$ python -q
>>> import numpy as np
>>> import numpy.linalg as la
>>> np.set_printoptions(precision=2, suppress=True, linewidth=200)
>>> rd = lambda a: np.round(a, 2) + 0
>>> M = np.load("a.npy")
>>> M
array([[ 6., -1.],
       [-1.,  6.]])
>>> ev, evecs = la.eigh(M)
>>> rd(np.abs(evecs[:, -1]))
array([0.71, 0.71])
>>> rd(la.eigvalsh(M @ M))
array([25., 49.])
>>> rd(evecs.T @ M @ evecs)
array([[5., 0.],
       [0., 7.]])
>>> rd(la.eigvalsh(M + -3 * np.eye(2)))
array([2., 4.])
>>> ev.sum(), np.trace(M)
(np.float64(12.0), np.float64(12.0))
>>> rng = np.random.default_rng(4366)
>>> labels = rng.permutation(2)
>>> labels
array([0, 1])
>>> B = M[labels][:, labels]
>>> B
array([[ 6., -1.],
       [-1.,  6.]])
>>> np.diag(B)
array([6., 6.])
>>> feats = np.load("mat.npy")
>>> feats
array([[ 2,  3,  0],
       [ 2,  3,  0],
       [ 2,  1,  0],
       [ 3, -3,  0]])
>>> B = feats[0, 0] * feats[1:] - np.outer(feats[1:, 0], feats[0])
>>> B
array([[  0,   0,   0],
       [  0,  -4,   0],
       [  0, -15,   0]])
>>> np.flatnonzero(~B.round(6).any(axis=1))
array([0])
>>> la.matrix_rank(B), la.matrix_rank(feats)
(np.int64(1), np.int64(2))
>>> np.allclose(B, B.T)
False
>>> (B - B.T) / 2
array([[ 0. ,  0. ,  0. ],
       [ 0. ,  0. ,  7.5],
       [ 0. , -7.5,  0. ]])
>>> rd(np.sort(np.abs(la.eigvals(B))))
array([0., 0., 4.])
>>> la.matrix_power(B, 3)
array([[   0,    0,    0],
       [   0,  -64,    0],
       [   0, -240,    0]])
>>> la.determinant(B)
Traceback (most recent call last):
  File "<python-input-28>", line 1, in <module>
    la.determinant(B)
    ^^^^^^^^^^^^^^
AttributeError: module 'numpy.linalg' has no attribute 'determinant'
>>> rd(np.abs(la.eigvals(B)).max())
np.float64(4.0)
